>>> import numpy as np
>>> np.set_printoptions(precision=3, suppress=True, linewidth=120, sign=" ")
>>> sv = 10 * 0.7 ** np.arange(3)
>>> rng = np.random.default_rng(18)
>>> F = rng.normal(size=(21, 3)) * rng.permutation(sv)
>>> print(F)
[[ -3.026 -11.301   3.302]
 [ -7.755  20.139   4.528]
 [ -2.515   5.705   7.897]
 [ 19.838  -9.233   5.219]
 [  3.624  -2.796   5.352]
 [  3.547  10.762  -2.577]
 [ -0.017   3.95    0.096]
 [  0.116  -7.684   0.619]
 [  1.314  -0.613  -0.072]
 [  4.875  -6.586   3.413]
 [ -1.074   0.562  -0.935]
 [  6.294   7.606   0.03 ]
 [ -3.07   18.564   2.641]
 [ -8.025  -0.044  -0.55 ]
 [  5.053  -2.266  -3.623]
 [  9.367 -19.925  -6.929]
 [ -3.659  -5.143  -0.624]
 [ -0.08    9.978  -7.447]
 [ 20.885   6.114  -3.788]
 [ -4.     -4.829 -10.934]
 [  2.805 -11.112  -2.657]]
>>> cov = F.T @ F
>>> print(np.linalg.eigvalsh(cov)[::-1])
[ 2192.554  1054.914   416.956]
>>> print((F @ F.T).shape)
(21, 21)
>>> lab = F[:, 2] > np.median(F[:, 2])
>>> u = F[lab].mean(axis=0) - F[~lab].mean(axis=0)
>>> print(lab.astype(int))
[ 1  1  1  1  1  0  1  1  0  1  0  1  1  0  0  0  0  0  0  0  0]
>>> print(u)
[-0.539  3.338  6.959]
>>> print(round((((F - F.mean(axis=0)) @ u > 0) == lab).mean(), 3))
0.762
>>> cen = F - F.mean(axis=0)
>>> left, sv, vt = np.linalg.svd(cen, full_matrices=False)
>>> print(np.searchsorted(np.cumsum(sv ** 2) / (sv ** 2).sum(), 0.9) + 1)
3
>>> print(np.linalg.matrix_rank(cen))
3
>>> print(np.abs(vt[0]).argmax())
1
>>> print(np.abs(vt[-1]))
[ 0.006  0.102  0.995]
>>> print(np.abs(left[:, 0]).argmax())
1
>>> print(sv ** 2 / (sv ** 2).sum())
[ 0.611  0.272  0.116]
>>> print((np.sign(left[:, 0]) == np.sign(left[0, 0])).astype(int))
[ 1  0  0  1  1  0  0  1  1  1  0  0  0  0  1  1  1  0  1  1  1]
>>> Y = np.c_[F[:, :1] @ np.array([[-1]]), np.array([0, 9, 9, 4, 9, 1, 5, 3, 6, 5, 1, 1, 0, 0, 4, 9, 0, 1, 1, 4, 9])]
>>> print(Y)
[[  3.026   0.   ]
 [  7.755   9.   ]
 [  2.515   9.   ]
 [-19.838   4.   ]
 [ -3.624   9.   ]
 [ -3.547   1.   ]
 [  0.017   5.   ]
 [ -0.116   3.   ]
 [ -1.314   6.   ]
 [ -4.875   5.   ]
 [  1.074   1.   ]
 [ -6.294   1.   ]
 [  3.07    0.   ]
 [  8.025   0.   ]
 [ -5.053   4.   ]
 [ -9.367   9.   ]
 [  3.659   0.   ]
 [  0.08    1.   ]
 [-20.885   1.   ]
 [  4.      4.   ]
 [ -2.805   9.   ]]
>>> print(np.round(np.linalg.norm(Y - F @ np.linalg.lstsq(F, Y)[0], axis=0), 3) + 0)
[  0.     22.604]
>>> print(np.linalg.matrix_rank(np.c_[F, Y]))
4
>>> W0 = np.array([[-0.4, 1.3, 0.0],
...     [1.5, 0.5, -0.4],
...     [0.4, 1.1, -1.1],
...     [1.0, 0.7, 0.7],
...     [-0.8, 1.4, 0.5],
...     [-0.6, 0.3, 0.6],
...     [-1.1, -1.1, -0.4],
...     [0.1, -0.1, 2.2],
...     [-3.7, 0.9, 0.5],
...     [0.8, 0.8, -0.3],
...     [-1.8, -0.9, -0.6],
...     [1.7, 2.2, -0.5],
...     [0.1, -0.6, 1.3],
...     [-0.5, 0.4, -1.6],
...     [1.6, -1.1, 1.5],
...     [-2.2, -1.2, 1.1],
...     [0.3, -0.2, 2.9],
...     [-0.2, 2.1, 0.7],
...     [4.0, 5.5, 3.0],
...     [0.6, -0.6, 1.4],
...     [-1.6, -1.5, -1.3]])
>>> Y = W0 / np.linalg.norm(W0, axis=1, keepdims=True)
>>> cov = Y @ Y.T
>>> print(np.argwhere(np.triu(np.abs(cov) > 0.95, 1)))
[[  1  15]
 [  3   6]
 [  3  10]
 [  3  18]
 [  3  20]
 [  6  10]
 [  6  18]
 [  6  20]
 [  7  13]
 [  7  16]
 [  9  11]
 [  9  15]
 [ 12  13]
 [ 12  19]
 [ 13  16]
 [ 13  19]
 [ 18  20]]
>>> proj = F @ np.linalg.solve(F.T @ F, F.T)
>>> print(np.allclose(proj @ proj, proj))
True
>>> print(np.linalg.matrix_rank(np.eye(21) - proj))
18
>>> print(np.round(np.linalg.eigvalsh(proj), 3) + 0)
[ 0.  0.  0.  0.  0.  0.  0.  0.  0.  0.  0.  0.  0.  0.  0.  0.  0.  0.  1.  1.  1.]
